In [1]: import numpy as np

In [2]: import numpy.linalg as la

In [3]: np.set_printoptions(precision=4, suppress=True, linewidth=120)

In [4]: rnd = lambda a: np.round(a, 4) + 0

In [5]: feats = np.load("block5.npy")

In [6]: print(feats)
[[-0.4  1.2  0.2 -1. ]
 [ 0.7  0.9 -0.8  1.6]
 [ 0.4 -0.8  0.   1.2]]

In [7]: x = np.array([0, 0, 2, 2])

In [8]: a = np.maximum(feats @ x, 0)

In [9]: print(a)
[0.  1.6 2.4]

In [10]: print(rnd(np.tanh(feats @ x)))
[-0.9217  0.9217  0.9837]

In [11]: print(feats * (a > 1e-9)[:, None])
[[-0.   0.   0.  -0. ]
 [ 0.7  0.9 -0.8  1.6]
 [ 0.4 -0.8  0.   1.2]]

In [12]: print(np.flatnonzero(a > 1e-9))
[1 2]

In [13]: G = feats.T @ feats

In [14]: print(rnd(la.svd(feats, compute_uv=False) ** 2))
[6.362  2.9577 0.0604]

In [15]: print(rnd(G))
[[ 0.81 -0.17 -0.64  2.  ]
 [-0.17  2.89 -0.48 -0.72]
 [-0.64 -0.48  0.68 -1.48]
 [ 2.   -0.72 -1.48  5.  ]]

In [16]: print(np.diag(G))
[0.81 2.89 0.68 5.  ]

In [17]: print(la.matrix_rank(G))
3

In [18]: print(np.allclose(G, G.T))
True

In [19]: rng = np.random.default_rng(8155)

In [20]: A2 = feats + rng.integers(-2, 3, (3, 2)) @ rng.integers(-2, 3, (2, 4))

In [21]: print(rnd(A2))
[[ 0.6  1.2 -3.8 -3. ]
 [-0.3  2.9 -2.8  0.6]
 [-3.6  3.2  4.   3.2]]

In [22]: print(rnd(la.svd(A2 - feats, compute_uv=False)))
[8.0741 4.2201 0.    ]

In [23]: print(la.matrix_rank(A2 - feats, tol=1e-8))
2

In [24]: print(np.abs(A2 - feats).sum(axis=1))
[ 7.  6. 14.]

In [25]: print(rnd(A2 - feats))
[[ 1.  0. -4. -2.]
 [-1.  2. -2. -1.]
 [-4.  4.  4.  2.]]

In [26]: u, g = A2[0], A2[1]

In [27]: print(rnd(u @ g))
12.14

In [28]: pr = (u @ g) / (u @ u) * u

In [29]: print(la.matrix_rank(np.outer(u, g)))
1

In [30]: print(rnd(la.norm(u + g) ** 2 + la.norm(u - g) ** 2))
83.88

In [31]: print(rnd(g - pr))
[-0.5886  2.3228 -0.9723  2.0429]

In [32]: T = np.stack([feats, 3 * feats, feats[::-1]])

In [33]: print(rnd(T.sum(axis=0)))
[[-1.2  4.   0.8 -2.8]
 [ 3.5  4.5 -4.   8. ]
 [ 1.2 -2.   0.2  3.8]]

In [34]: print(rnd(la.norm(T, axis=(1, 2))))
[3.0627 9.188  3.0627]

In [35]: print(T.shape)
(3, 3, 4)

In [36]: print(rnd(np.einsum("bij,cij->bc", T, T)))
[[ 9.38 28.14 -0.14]
 [28.14 84.42 -0.42]
 [-0.14 -0.42  9.38]]

In [37]: print(la.matrix_rank(T.reshape(3, -1)))
2

In [38]: m1 = np.load("arr.npy")

In [39]: print(m1)
[[3. 0. 0.]
 [0. 3. 2.]
 [0. 2. 3.]]

In [40]: # symmetric

In [41]: print((m1 - m1.T) / 2)
[[0. 0. 0.]
 [0. 0. 0.]
 [0. 0. 0.]]

In [42]: print((m1 + m1.T) / 2)
[[3. 0. 0.]
 [0. 3. 2.]
 [0. 2. 3.]]

In [43]: print(rnd(np.sort(np.abs(la.eigvals(m1)))))
[1. 3. 5.]

In [44]: print(np.allclose(m1 @ m1.T, m1.T @ m1))
True

In [45]: print(np.trace(m1))
9.0

In [46]: q, V = la.qr(m1[:, :1])[0], la.qr(m1[:, 1:])[0]

In [47]: sigma = la.svd(q.T @ V, compute_uv=False)

In [48]: print(rnd(sigma))
[0.]

In [49]: print(rnd(la.norm(q @ q.T - V @ V.T, 2)))
1.0

In [50]: print(m1 - m1[0])
[[ 0.  0.  0.]
 [-3.  3.  2.]
 [-3.  2.  3.]]

In [51]: print(m1.shape)
(3, 3)

In [52]: print(rnd(m1.mean(axis=0)))
[1.     1.6667 1.6667]

In [53]: print(np.abs(m1).max())
3.0

In [54]: m1[:, 3]
---------------------------------------------------------------------------
IndexError                                Traceback (most recent call last)
Cell In[54], line 1
----> 1 m1[:, 3]

IndexError: index 3 is out of bounds for axis 1 with size 3

In [55]: print(np.unravel_index(np.abs(m1).argmax(), m1.shape))
(np.int64(0), np.int64(0))

In [56]: print(np.diff(m1, axis=0))
[[-3.  3.  2.]
 [ 0. -1.  1.]]

In [57]: print(rnd(la.svd(m1, compute_uv=False)))
[5. 3. 1.]

In [58]: arr = np.load("m.npy")

In [59]: print(rnd(arr))
[[-0.3255 -0.8501  0.0284 -0.4129]
 [ 0.1953 -0.0176  0.9793 -0.0502]
 [ 0.716  -0.5044 -0.128   0.4653]
 [-0.5859 -0.1501  0.1542  0.7813]]

In [60]: # keeps lengths

In [61]: print(rnd(la.pinv(arr)))
[[-0.3255  0.1953  0.716  -0.5859]
 [-0.8501 -0.0176 -0.5044 -0.1501]
 [ 0.0284  0.9793 -0.128   0.1542]
 [-0.4129 -0.0502  0.4653  0.7813]]

In [62]: print(rnd(arr.T @ arr))
[[1. 0. 0. 0.]
 [0. 1. 0. 0.]
 [0. 0. 1. 0.]
 [0. 0. 0. 1.]]

In [63]: print(rnd(arr[:, 2] @ arr[:, 0]))
0.0

In [64]: print(rnd(arr @ arr.T))
[[1. 0. 0. 0.]
 [0. 1. 0. 0.]
 [0. 0. 1. 0.]
 [0. 0. 0. 1.]]

In [65]: print(rnd(la.svd(arr, compute_uv=False)))
[1. 1. 1. 1.]

In [66]: print(rnd(la.norm(arr, axis=0)))
[1. 1. 1. 1.]

In [67]: q, Rm = la.qr(m1)

In [68]: print(rnd(np.abs(np.diag(Rm))))
[3.     3.6056 1.3868]

In [69]: print(np.allclose(Rm.T @ Rm, m1.T @ m1))
True

In [70]: A2 = arr / la.norm(arr, axis=1, keepdims=True)

In [71]: G = A2 @ A2.T

In [72]: print(np.argwhere(np.triu(np.abs(G) > 0.95, 1)))
[]

In [73]: print((G - 2 * np.eye(4)).round(6).argmax(axis=1))
[1 0 0 0]

In [74]: print(rnd(G))
[[1. 0. 0. 0.]
 [0. 1. 0. 0.]
 [0. 0. 1. 0.]
 [0. 0. 0. 1.]]

In [75]: print(rnd(G[3]))
[0. 0. 0. 1.]

In [76]: print(rnd(la.det(arr.T)))
-1.0

In [77]: print(rnd(np.kron(np.eye(2, dtype=int), arr)))
[[-0.3255 -0.8501  0.0284 -0.4129  0.      0.      0.      0.    ]
 [ 0.1953 -0.0176  0.9793 -0.0502  0.      0.      0.      0.    ]
 [ 0.716  -0.5044 -0.128   0.4653  0.      0.      0.      0.    ]
 [-0.5859 -0.1501  0.1542  0.7813  0.      0.      0.      0.    ]
 [ 0.      0.      0.      0.     -0.3255 -0.8501  0.0284 -0.4129]
 [ 0.      0.      0.      0.      0.1953 -0.0176  0.9793 -0.0502]
 [ 0.      0.      0.      0.      0.716  -0.5044 -0.128   0.4653]
 [ 0.      0.      0.      0.     -0.5859 -0.1501  0.1542  0.7813]]

In [78]: print(rnd(la.eigvals(arr).sum().real))
0.3102

In [79]: print(rnd(np.einsum("ii->", arr)))
0.3102

In [80]: print(rnd(la.det(2 * arr)), rnd(la.det(arr)))
-16.0 -1.0

In [81]: K = np.loadtxt("a.csv", delimiter=",")

In [82]: print(rnd(K))
[[ 0.866  0.     0.5    0.   ]
 [ 0.     1.     0.     0.   ]
 [-0.5    0.     0.866  0.   ]
 [ 0.     0.     0.     1.   ]]

In [83]: # columns are unit length and at right angles

In [84]: A2 = la.inv(K)

In [85]: print(rnd(la.det(K) * la.det(A2)))
1.0

In [86]: print(rnd(la.det(K) * A2))
[[ 0.866  0.    -0.5    0.   ]
 [ 0.     1.     0.     0.   ]
 [ 0.5    0.     0.866  0.   ]
 [ 0.     0.     0.     1.   ]]

In [87]: w, V = la.eig(m1)

In [88]: print(rnd(w))
[5. 1. 3.]

In [89]: print(rnd(np.sort(la.eigvals(la.inv(m1)))))
[0.2    0.3333 1.    ]

In [90]: idx = rng.permutation(4)

In [91]: print(idx)
[2 0 3 1]

In [92]: A2 = K[idx][:, idx]

In [93]: print(np.allclose(A2, K))
False

In [94]: print(rnd(np.diag(A2)))
[0.866 0.866 1.    1.   ]

In [95]: u = np.array([2, -1, 0])

In [96]: print(np.cross(K[0, :3], K[3, :3]))
[0. 0. 0.]

In [97]: print(rnd(np.correlate(K[0], K[3], "full")))
[0.866 0.    0.5   0.    0.    0.    0.   ]

In [98]: x = np.array([0, -1, 2, 0])

In [99]: target = K @ x

In [100]: coef, lr = np.zeros(4), 1 / la.norm(K, 2) ** 2

In [101]: for i in range(12):
     ...:     coef -= lr * K.T @ (K @ coef - target)
     ...:     if i % 2 == 0: print(i, round(la.norm(K @ coef - target), 4))
     ...: 
0 0.0
2 0.0
4 0.0
6 0.0
8 0.0
10 0.0

In [102]: print(rnd(la.cond(K)))
1.0

In [103]: print(rnd(coef))
[ 0. -1.  2.  0.]
